$ python3 -q
>>> import numpy as np
>>> np.set_printoptions(precision=2, suppress=True, linewidth=200, legacy="1.25")
>>> tidy = lambda a: np.round(a, 2) + 0
>>> K = np.load("sample16.npy")
>>> K
array([[ 3.57,  2.5 ,  2.45],
       [ 2.07,  0.13, -4.55],
       [-4.81, -1.3 ,  0.4 ],
       [-1.31, -0.8 ,  4.76],
       [-3.83, -2.26,  2.28],
       [-2.98, -3.3 ,  2.28],
       [-4.29, -2.5 ,  0.61],
       [-2.46,  3.16, -3.  ],
       [ 4.91,  0.1 , -0.92],
       [-3.86, -3.17,  0.3 ],
       [ 4.07,  2.79,  0.82],
       [-1.56,  4.64, -1.02],
       [-0.02,  2.48,  4.34],
       [-0.6 ,  2.66,  4.19],
       [ 3.05, -3.77, -1.2 ],
       [ 0.72, -4.92, -0.49],
       [ 3.97, -2.94, -0.77],
       [-0.36, -3.08,  3.92],
       [-0.21, -3.  ,  3.99]])
>>> np.linalg.norm(K, axis=1).argmax()
9
>>> tidy(np.linalg.norm(K[0], 1)), tidy(np.linalg.norm(K[0], np.inf))
(8.52, 3.57)
>>> r0, g = K[6], K[14]
>>> tidy(r0 @ r0)
25.03
>>> p = (r0 @ g) / (r0 @ r0) * r0
>>> tidy(g - p)
array([ 2.3 , -4.21, -1.09])
>>> tidy(p)
array([ 0.75,  0.44, -0.11])
>>> tidy(np.linalg.norm(r0 + g) ** 2 + np.linalg.norm(r0 - g) ** 2)
99.96
>>> feats = np.load("data.npy")
>>> feats
array([[0, 0, 0, 0, 0, 1],
       [0, 0, 1, 0, 0, 0],
       [0, 1, 0, 0, 0, 0],
       [0, 0, 0, 0, 1, 0],
       [0, 0, 0, 1, 0, 0],
       [1, 0, 0, 0, 0, 0]])
>>> x = np.array([3, 1, 2, 2, 2, 1])
>>> y = feats @ x
>>> y
array([1, 2, 1, 2, 2, 3])
>>> tidy(np.linalg.solve(feats, feats[:, 2]))
array([0., 0., 1., 0., 0., 0.])
>>> tidy(np.linalg.solve(feats.T, feats[4]))
array([0., 0., 0., 0., 1., 0.])
>>> tidy(np.linalg.solve(feats, y))
array([3., 1., 2., 2., 2., 1.])
>>> tidy(np.linalg.norm(feats, axis=0))
array([1., 1., 1., 1., 1., 1.])
>>> feats[:, 5] @ feats[:, 0]
0
>>> feats.T @ feats
array([[1, 0, 0, 0, 0, 0],
       [0, 1, 0, 0, 0, 0],
       [0, 0, 1, 0, 0, 0],
       [0, 0, 0, 1, 0, 0],
       [0, 0, 0, 0, 1, 0],
       [0, 0, 0, 0, 0, 1]])
>>> m1 = np.loadtxt("block14.csv", delimiter=",")
>>> m1
array([[-0.72, -0.29, -0.49, -0.49,  0.18],
       [ 1.  ,  0.2 ,  0.98,  0.93, -0.58],
       [ 0.63, -0.52, -0.06, -0.39,  0.09],
       [-0.8 , -0.02, -0.42, -0.29,  0.12],
       [ 0.12,  0.8 ,  0.62,  0.82, -0.32],
       [ 0.89, -0.6 ,  0.12, -0.36,  0.06],
       [ 1.  ,  0.11,  0.97,  0.89, -0.52],
       [-0.99,  0.4 , -0.72, -0.29,  0.18],
       [-0.77,  0.83,  0.32,  0.75, -0.24],
       [ 0.8 , -0.66, -0.06, -0.51,  0.12],
       [ 1.  ,  0.65,  0.93,  0.92, -0.49],
       [-0.93, -0.41, -0.73, -0.71,  0.29],
       [-0.99,  0.72, -0.52,  0.23,  0.03],
       [ 0.99, -0.98, -0.35, -0.94,  0.37],
       [-1.  , -0.32, -0.92, -0.84,  0.42]])
>>> rng = np.random.default_rng(9398)
>>> A2 = m1 + rng.integers(-2, 3, (15, 2)) @ rng.integers(-2, 3, (2, 5))
>>> tidy(A2)
array([[-1.72,  3.71,  2.51,  2.51,  3.18],
       [ 3.  , -7.8 , -5.02, -5.07, -6.58],
       [-1.37,  1.48, -0.06,  2.61,  3.09],
       [ 0.2 , -0.02,  0.58, -1.29, -0.88],
       [ 0.12,  4.8 ,  4.62,  2.82,  1.68],
       [ 0.89,  1.4 ,  2.12,  0.64,  1.06],
       [ 3.  , -3.89, -1.03, -3.11, -4.52],
       [-2.99,  8.4 ,  5.28,  5.71,  6.18],
       [ 1.23, -1.17,  0.32, -2.25, -3.24],
       [-1.2 , -0.66, -2.06,  1.49,  2.12],
       [ 0.  ,  0.65, -0.07,  1.92,  0.51],
       [-0.93, -2.41, -2.73, -1.71, -0.71],
       [ 1.01,  0.72,  1.48, -1.77, -1.97],
       [ 0.99,  1.02,  1.65,  0.06,  1.37],
       [-1.  , -0.32, -0.92, -0.84,  0.42]])
>>> tidy(A2 - m1)
array([[-1.,  4.,  3.,  3.,  3.],
       [ 2., -8., -6., -6., -6.],
       [-2.,  2.,  0.,  3.,  3.],
       [ 1.,  0.,  1., -1., -1.],
       [ 0.,  4.,  4.,  2.,  2.],
       [ 0.,  2.,  2.,  1.,  1.],
       [ 2., -4., -2., -4., -4.],
       [-2.,  8.,  6.,  6.,  6.],
       [ 2., -2.,  0., -3., -3.],
       [-2.,  0., -2.,  2.,  2.],
       [-1.,  0., -1.,  1.,  1.],
       [ 0., -2., -2., -1., -1.],
       [ 2.,  0.,  2., -2., -2.],
       [ 0.,  2.,  2.,  1.,  1.],
       [ 0.,  0.,  0.,  0.,  0.]])
>>> np.linalg.matrix_rank(A2 - m1, tol=1e-8)
2
>>> Xs = A2 - A2.mean(axis=0)
>>> left, sigma, VT = np.linalg.svd(Xs, full_matrices=False)
>>> np.searchsorted(np.cumsum(sigma ** 2) / (sigma ** 2).sum(), 0.9) + 1
2
>>> np.abs(left[:, 0]).argmax()
1
>>> (np.sign(left[:, 0]) == np.sign(left[0, 0])).astype(int)
array([1, 0, 1, 0, 1, 1, 0, 1, 0, 1, 1, 0, 0, 1, 0])
>>> tidy(sigma)
array([22.86,  7.54,  2.87,  1.99,  0.48])
>>> tidy(Xs.mean(axis=0))
array([0., 0., 0., 0., 0.])
>>> labels = m1[:, 4] > np.median(m1[:, 4])
>>> r0 = m1[labels].mean(axis=0) - m1[~labels].mean(axis=0)
>>> np.argsort(-np.abs(r0).round(6), kind="stable")
array([3, 2, 0, 1, 4])
>>> tidy((((m1 - m1.mean(axis=0)) @ r0 > 0) == labels).mean())
0.87
>>> tidy(r0)
array([-0.74, -0.6 , -0.95, -1.06,  0.49])
>>> cov = np.cov(m1, rowvar=False)
>>> tidy(np.corrcoef(m1[:, 2], m1[:, 0])[0, 1])
0.72
>>> tidy(np.corrcoef(m1.T))
array([[ 1.  , -0.29,  0.72,  0.28, -0.48],
       [-0.29,  1.  ,  0.39,  0.8 , -0.62],
       [ 0.72,  0.39,  1.  ,  0.85, -0.94],
       [ 0.28,  0.8 ,  0.85,  1.  , -0.96],
       [-0.48, -0.62, -0.94, -0.96,  1.  ]])
>>> tidy(np.polyfit(m1[:, 2], m1[:, 0], 1))
array([0.99, 0.04])
>>> cov.shape
(5, 5)
>>> np.argwhere(np.triu(np.abs(np.corrcoef(m1.T)) > 0.8, 1))
array([[2, 3],
       [2, 4],
       [3, 4]])
>>> np.median(m1, axis=0)
array([ 0.12, -0.02, -0.06, -0.29,  0.09])
>>> tidy(cov)
array([[ 0.81, -0.15,  0.42,  0.18, -0.14],
       [-0.15,  0.35,  0.15,  0.33, -0.12],
       [ 0.42,  0.15,  0.43,  0.39, -0.2 ],
       [ 0.18,  0.33,  0.39,  0.49, -0.22],
       [-0.14, -0.12, -0.2 , -0.22,  0.11]])
>>> left, sigma, VT = np.linalg.svd(m1, full_matrices=False)
>>> tidy(np.abs(VT[0]))
array([0.59, 0.18, 0.55, 0.5 , 0.26])
>>> tidy(np.cumsum(sigma ** 2) / np.sum(sigma ** 2))
array([0.63, 0.99, 1.  , 1.  , 1.  ])
>>> tidy(VT @ VT.T)
array([[1., 0., 0., 0., 0.],
       [0., 1., 0., 0., 0.],
       [0., 0., 1., 0., 0.],
       [0., 0., 0., 1., 0.],
       [0., 0., 0., 0., 1.]])
>>> np.abs(left[:, 0]).round(6).argmax()
10
>>> (sigma > 1e-8).sum()
5
>>> tidy(sigma)
array([4.38, 3.31, 0.61, 0.24, 0.14])
>>> left.shape, sigma.shape, VT.shape
((15, 5), (5,), (5, 5))
